% ipython --no-banner

In [1]: import numpy as np

In [2]: import numpy.linalg as la

In [3]: np.set_printoptions(precision=1, suppress=True, linewidth=100)

In [4]: def tidy(a):
   ...:     return np.round(a, 1) + 0
   ...: 

In [5]: Y = np.array([[-0.5, 0.2],
   ...:     [0.3, 0.6],
   ...:     [0.2, 1.2],
   ...:     [-1.1, 0.5],
   ...:     [-1.0, -1.3],
   ...:     [-1.2, 0.3],
   ...:     [0.4, 0.0],
   ...:     [0.6, 0.0],
   ...:     [-0.7, 0.6]])

In [6]: C = np.array([[1.1, 1.9, -1.1, -1.2, 0.4, 0.6, -0.2, -0.4],
   ...:     [0.7, 0.9, 0.2, 1.1, 0.0, 0.0, 0.1, -1.4]])

In [7]: F = Y @ C

In [8]: tidy(F)
Out[8]: 
array([[-0.4, -0.8,  0.6,  0.8, -0.2, -0.3,  0.1, -0.1],
       [ 0.8,  1.1, -0.2,  0.3,  0.1,  0.2,  0. , -1. ],
       [ 1.1,  1.5,  0. ,  1.1,  0.1,  0.1,  0.1, -1.8],
       [-0.9, -1.6,  1.3,  1.9, -0.4, -0.7,  0.3, -0.3],
       [-2. , -3.1,  0.8, -0.2, -0.4, -0.6,  0.1,  2.2],
       [-1.1, -2. ,  1.4,  1.8, -0.5, -0.7,  0.3,  0.1],
       [ 0.4,  0.8, -0.4, -0.5,  0.2,  0.2, -0.1, -0.2],
       [ 0.7,  1.1, -0.7, -0.7,  0.2,  0.4, -0.1, -0.2],
       [-0.4, -0.8,  0.9,  1.5, -0.3, -0.4,  0.2, -0.6]])

In [9]: m1 = np.loadtxt("case14.csv", delimiter=",")

In [10]: m1
Out[10]: 
array([[  3.,   2.,   2.,  -3.,  -9.,  -2.,  -3.,   2.,   9.],
       [  3.,   2.,   2.,  -3.,  -9.,  -2.,  -3.,   2.,   9.],
       [ -6.,  -4.,  -4.,   6.,  18.,   4.,   6.,  -4., -18.],
       [  6.,   4.,   4.,  -6., -18.,  -4.,  -6.,   4.,  18.],
       [ -6.,  -4.,  -4.,   6.,  18.,   4.,   6.,  -4., -18.],
       [  3.,   2.,   2.,  -3.,  -9.,  -2.,  -3.,   2.,   9.],
       [ -6.,  -4.,  -4.,   6.,  18.,   4.,   6.,  -4., -18.],
       [ -3.,  -2.,  -2.,   3.,   9.,   2.,   3.,  -2.,  -9.]])

In [11]: rank = la.matrix_rank(m1)

In [12]: rank
Out[12]: np.int64(1)

In [13]: ns = la.svd(m1)[2][rank:].T

In [14]: [int(la.matrix_rank(m1[:, :j + 1])) for j in range(9)]
Out[14]: [1, 1, 1, 1, 1, 1, 1, 1, 1]

In [15]: la.matrix_rank(m1.T @ m1), la.matrix_rank(m1 @ m1.T)
Out[15]: (np.int64(1), np.int64(1))

In [16]: t3 = np.stack([m1, 4 * m1, m1[::-1]])

In [17]: t3.shape
Out[17]: (3, 8, 9)

In [18]: la.matrix_rank(t3.reshape(3, -1))
Out[18]: np.int64(2)

In [19]: la.matrix_rank(m1, rtol=0.1)
Out[19]: np.int64(1)

In [20]: np.argsort(-la.norm(m1, axis=0).round(6), kind="stable")[:3]
Out[20]: array([4, 8, 0])

In [21]: tidy(la.norm(m1, 2) / la.norm(m1))
Out[21]: np.float64(1.0)

In [22]: [round(float(x), 1) for x in la.svd(m1, compute_uv=False)[:3]]
Out[22]: [64.0, 0.0, 0.0]

In [23]: U, s, VT = la.svd(m1, full_matrices=False)

In [24]: tidy(VT @ VT.T)
Out[24]: 
array([[1., 0., 0., 0., 0., 0., 0., 0.],
       [0., 1., 0., 0., 0., 0., 0., 0.],
       [0., 0., 1., 0., 0., 0., 0., 0.],
       [0., 0., 0., 1., 0., 0., 0., 0.],
       [0., 0., 0., 0., 1., 0., 0., 0.],
       [0., 0., 0., 0., 0., 1., 0., 0.],
       [0., 0., 0., 0., 0., 0., 1., 0.],
       [0., 0., 0., 0., 0., 0., 0., 1.]])

In [25]: np.allclose(U * s @ VT, m1)
Out[25]: True

In [26]: tidy(U.T @ m1 @ VT.T)
Out[26]: 
array([[64.,  0.,  0.,  0.,  0.,  0.,  0.,  0.],
       [ 0.,  0.,  0.,  0.,  0.,  0.,  0.,  0.],
       [ 0.,  0.,  0.,  0.,  0.,  0.,  0.,  0.],
       [ 0.,  0.,  0.,  0.,  0.,  0.,  0.,  0.],
       [ 0.,  0.,  0.,  0.,  0.,  0.,  0.,  0.],
       [ 0.,  0.,  0.,  0.,  0.,  0.,  0.,  0.],
       [ 0.,  0.,  0.,  0.,  0.,  0.,  0.,  0.],
       [ 0.,  0.,  0.,  0.,  0.,  0.,  0.,  0.]])

In [27]: tidy(U.T @ U)
Out[27]: 
array([[1., 0., 0., 0., 0., 0., 0., 0.],
       [0., 1., 0., 0., 0., 0., 0., 0.],
       [0., 0., 1., 0., 0., 0., 0., 0.],
       [0., 0., 0., 1., 0., 0., 0., 0.],
       [0., 0., 0., 0., 1., 0., 0., 0.],
       [0., 0., 0., 0., 0., 1., 0., 0.],
       [0., 0., 0., 0., 0., 0., 1., 0.],
       [0., 0., 0., 0., 0., 0., 0., 1.]])

In [28]: tidy(s / s[0])
Out[28]: array([1., 0., 0., 0., 0., 0., 0., 0.])

In [29]: np.cumsum(s ** 2) / np.sum(s ** 2)
Out[29]: array([1., 1., 1., 1., 1., 1., 1., 1.])
